$ python -q
>>> import numpy as np
>>> import numpy.linalg as la
>>> np.set_printoptions(suppress=True, linewidth=140)
>>> def rnd(a):
...     return np.round(a, 1) + 0
... 
>>> m1 = np.load("x.npy")
>>> m1
array([[0, 2, 0],
       [0, 0, 3],
       [0, 0, 0]])
>>> # triangular, det is the product of the diagonal
>>> rnd(la.pinv(m1))
array([[0. , 0. , 0. ],
       [0.5, 0. , 0. ],
       [0. , 0.3, 0. ]])
>>> rnd(la.svd(m1, compute_uv=False))
array([3., 2., 0.])
>>> rnd(la.norm(m1, axis=0))
array([0., 2., 3.])
>>> m1[:, 0] @ m1[:, 1]
np.int64(0)
>>> np.abs(np.diag(la.qr(m1)[1])) > 1e-9
array([False, False, False])
>>> np.allclose(m1[:-1].T @ la.lstsq(m1[:-1].T, m1[-1])[0], m1[-1])
True
>>> la.lstsq(m1[:-1].T, m1[-1])[2]
np.int32(2)
>>> rnd(m1 @ la.pinv(m1) @ m1)
array([[0., 2., 0.],
       [0., 0., 3.],
       [0., 0., 0.]])
>>> rnd(np.trace(la.pinv(m1) @ m1))
np.float64(2.0)
>>> rnd(la.norm(m1, 2) / la.norm(m1))
np.float64(0.8)
>>> np.argsort(-la.norm(m1, axis=0).round(6), kind="stable")[:3]
array([2, 1, 0])
>>> left, sig, vt = la.svd(m1, full_matrices=False)
>>> rnd(sig / sig[0])
array([1. , 0.7, 0. ])
>>> sig
array([3., 2., 0.])
>>> vt @ vt.T
array([[1., 0., 0.],
       [0., 1., 0.],
       [0., 0., 1.]])
>>> F = np.loadtxt("case11.csv", delimiter=",")
>>> rnd(F)
array([[ 1.2,  2.4, -0.8, -0.2, -1.4],
       [ 0.5,  0.9, -0.1,  0. , -0.6],
       [ 1.4,  1.9,  3.5,  1.2, -2.6]])
>>> # looks like rank 2
>>> rank = la.matrix_rank(F)
>>> rank
np.int64(2)
>>> null = la.svd(F)[2][rank:].T
>>> [int(la.matrix_rank(F[:i])) for i in range(1, len(F) + 1)]
[1, 2, 2]
>>> rnd(null @ null.T)
array([[ 0.8, -0.3,  0. ,  0. ,  0.2],
       [-0.3,  0.4,  0.1,  0. ,  0.4],
       [ 0. ,  0.1,  0.2, -0.3,  0.2],
       [ 0. ,  0. , -0.3,  0.9,  0.1],
       [ 0.2,  0.4,  0.2,  0.1,  0.7]])
>>> [int(la.matrix_rank(np.delete(F, i, axis=0))) for i in range(3)]
[2, 2, 2]
>>> def softmax(z):
...     e = np.exp(z - z.max(axis=-1, keepdims=True))
...     return e / e.sum(axis=-1, keepdims=True)
... 
>>> rnd(softmax(10 * F[0]))
array([0., 1., 0., 0., 0.])
>>> rnd(softmax(F[0] + 4))
array([0.2, 0.7, 0. , 0.1, 0. ])
>>> rnd(softmax(F[0]))
array([0.2, 0.7, 0. , 0.1, 0. ])
>>> att = F @ F.T / np.sqrt(5)
>>> softmax(att).round(6).argmax(axis=1)
array([0, 2, 2])
>>> rnd(softmax(att))
array([[0.8, 0. , 0.2],
       [0.4, 0.2, 0.4],
       [0. , 0. , 1. ]])
>>> rnd(la.norm(F, "nuc"))
np.float64(8.3)
>>> rnd(la.norm(F[1], 1)), rnd(la.norm(F[1], np.inf))
(np.float64(2.1), np.float64(0.9))
>>> rnd(la.norm(F, axis=1))
array([3.2, 1.2, 5.1])
>>> left, sig, vt = la.svd(F)
>>> np.argmax(sig[:-1] / (sig[1:] + 1e-6)) + 1
np.int64(2)
>>> out = left[:, :2] @ np.diag(sig[:2]) @ vt[:2]
>>> rnd(np.abs(F - out).max())
np.float64(0.0)
>>> rnd(out)
array([[ 1.2,  2.4, -0.8, -0.2, -1.4],
       [ 0.5,  0.9, -0.1,  0. , -0.6],
       [ 1.4,  1.9,  3.5,  1.2, -2.6]])
>>> rnd(la.norm(F - out) / la.norm(F))
np.float64(0.0)
>>> feats = 3 * np.eye(5) + np.eye(5, k=1)
>>> feats
array([[3., 1., 0., 0., 0.],
       [0., 3., 1., 0., 0.],
       [0., 0., 3., 1., 0.],
       [0., 0., 0., 3., 1.],
       [0., 0., 0., 0., 3.]])
>>> la.matrix_rank(feats)
np.int64(5)
>>> feats.mean(axis=0)
array([0.6, 0.8, 0.8, 0.8, 0.8])
>>> feats[5]
Traceback (most recent call last):
  File "<python-input-51>", line 1, in <module>
    feats[5]
    ~~~~~^^^
IndexError: index 5 is out of bounds for axis 0 with size 5
>>> la.rank(feats)
Traceback (most recent call last):
  File "<python-input-52>", line 1, in <module>
    la.rank(feats)
    ^^^^^^^
AttributeError: module 'numpy.linalg' has no attribute 'rank'
>>> np.zeros(5, 5)
Traceback (most recent call last):
  File "<python-input-53>", line 1, in <module>
    np.zeros(5, 5)
    ~~~~~~~~^^^^^^
TypeError: Cannot interpret '5' as a data type
>>> feats.sum(axis=1)
array([4., 4., 4., 4., 3.])
>>> feats.shape
(5, 5)
>>> np.unravel_index(np.abs(feats).argmax(), feats.shape)
(np.int64(0), np.int64(0))
>>> rng = np.random.default_rng(74)
>>> idx = rng.permutation(5)
>>> idx
array([4, 2, 3, 1, 0])
>>> out = feats[idx][:, idx]
>>> np.trace(out)
np.float64(15.0)
>>> out
array([[3., 0., 0., 0., 0.],
       [0., 3., 1., 0., 0.],
       [1., 0., 3., 0., 0.],
       [0., 1., 0., 3., 0.],
       [0., 0., 0., 1., 3.]])
>>> x0 = np.array([-3, 9, -1, 5, -5])
>>> rhs = out @ x0
>>> beta, lr = np.zeros(5), 1 / la.norm(out, 2) ** 2
>>> for i in range(4):
...     beta -= lr * out.T @ (out @ beta - rhs)
...     if i % 1 == 0: print(i, round(la.norm(out @ beta - rhs), 1))
... 
0 12.4
1 5.3
2 2.5
3 1.3
>>> rnd(beta)
array([-3.1,  8.8, -0.7,  4.9, -4.7])
>>> rnd(la.cond(out))
np.float64(1.8)
>>> E = np.loadtxt("test5.csv", delimiter=",")
>>> E
array([[0., 0., 0., 0., 3.],
       [0., 0., 0., 0., 6.],
       [0., 0., 0., 0., 9.],
       [0., 0., 0., 0., 9.],
       [3., 6., 9., 9., 0.]])
>>> left, sig, vt = la.svd(E)
>>> V = vt[:(sig > 1e-8).sum()]
>>> x0 = E[1] + 5 * E[0] + rng.integers(2) * np.eye(5)[2]
>>> x0
array([ 0.,  0.,  1.,  0., 21.])
>>> la.matrix_rank(np.vstack([E, x0]))
np.int64(3)
>>> rnd(V.T @ V)
array([[0. , 0.1, 0.1, 0.1, 0. ],
       [0.1, 0.2, 0.3, 0.3, 0. ],
       [0.1, 0.3, 0.4, 0.4, 0. ],
       [0.1, 0.3, 0.4, 0.4, 0. ],
       [0. , 0. , 0. , 0. , 1. ]])
>>> M = np.loadtxt("dump.csv", delimiter=",")
>>> M
array([[ -4.9,   5.6,  -6.7],
       [  0. ,  -9.7,   2.3],
       [ -3.7,  -4.7,  -8. ],
       [ -1.8,   3.4,  -9.2],
       [  8.2,  -5.2,   2.4],
       [  9.7,  -2. ,   1.3],
       [ -4.8,   8.6,   1.9],
       [  2.2,   9.2,  -3.3],
       [  9.1,   1.3,  -4. ],
       [  4.1,   9.1,  -0.3],
       [  0. , -10. ,  -0.8],
       [  2.4,   9.7,  -0.7],
       [  4.7,   5.8,  -6.7],
       [  4.6,   0.8,   8.8],
       [ -8.8,   3.9,  -2.6],
       [ -4.9,  -5.4,  -6.9],
       [  5.1,   8.5,   1.3],
       [ -2.8,   4. ,   8.7],
       [  8.7,   1.4,   4.7],
       [ -9.1,  -3. ,  -2.7],
       [ -7.1,  -6. ,  -3.7],
       [  2.2,   4.4,   8.7],
       [  4.2,  -2.8,  -8.7],
       [  5. ,  -3.5,  -7.9],
       [  3.6,  -3. ,   8.8]])
>>> hat = M @ la.solve(M.T @ M, M.T)
>>> np.allclose(hat @ hat, hat)
True
>>> out = np.c_[M[:, :2] @ np.array([[2, -2], [2, 2]]), np.array([1, 0, -2, -3, 1, 2, -2, 3, -2, 1, -1, 2, 0, -1, -1, 2, 3, -1, -2, -1, -1, -2, -2, -3, 2])]
>>> rnd(out)
array([[  1.4,  21. ,   1. ],
       [-19.4, -19.4,   0. ],
       [-16.8,  -2. ,  -2. ],
       [  3.2,  10.4,  -3. ],
       [  6. , -26.8,   1. ],
       [ 15.4, -23.4,   2. ],
       [  7.6,  26.8,  -2. ],
       [ 22.8,  14. ,   3. ],
       [ 20.8, -15.6,  -2. ],
       [ 26.4,  10. ,   1. ],
       [-20. , -20. ,  -1. ],
       [ 24.2,  14.6,   2. ],
       [ 21. ,   2.2,   0. ],
       [ 10.8,  -7.6,  -1. ],
       [ -9.8,  25.4,  -1. ],
       [-20.6,  -1. ,   2. ],
       [ 27.2,   6.8,   3. ],
       [  2.4,  13.6,  -1. ],
       [ 20.2, -14.6,  -2. ],
       [-24.2,  12.2,  -1. ],
       [-26.2,   2.2,  -1. ],
       [ 13.2,   4.4,  -2. ],
       [  2.8, -14. ,  -2. ],
       [  3. , -17. ,  -3. ],
       [  1.2, -13.2,   2. ]])
>>> rnd(la.lstsq(M, out[:, 0])[0])
array([2., 2., 0.])
>>> rnd(la.norm(la.qr(M)[0].T @ out, axis=0) ** 2 / ((out ** 2).sum(axis=0) + 1e-12))
array([1. , 1. , 0.1])
>>> la.matrix_rank(np.c_[M, out])
np.int64(4)
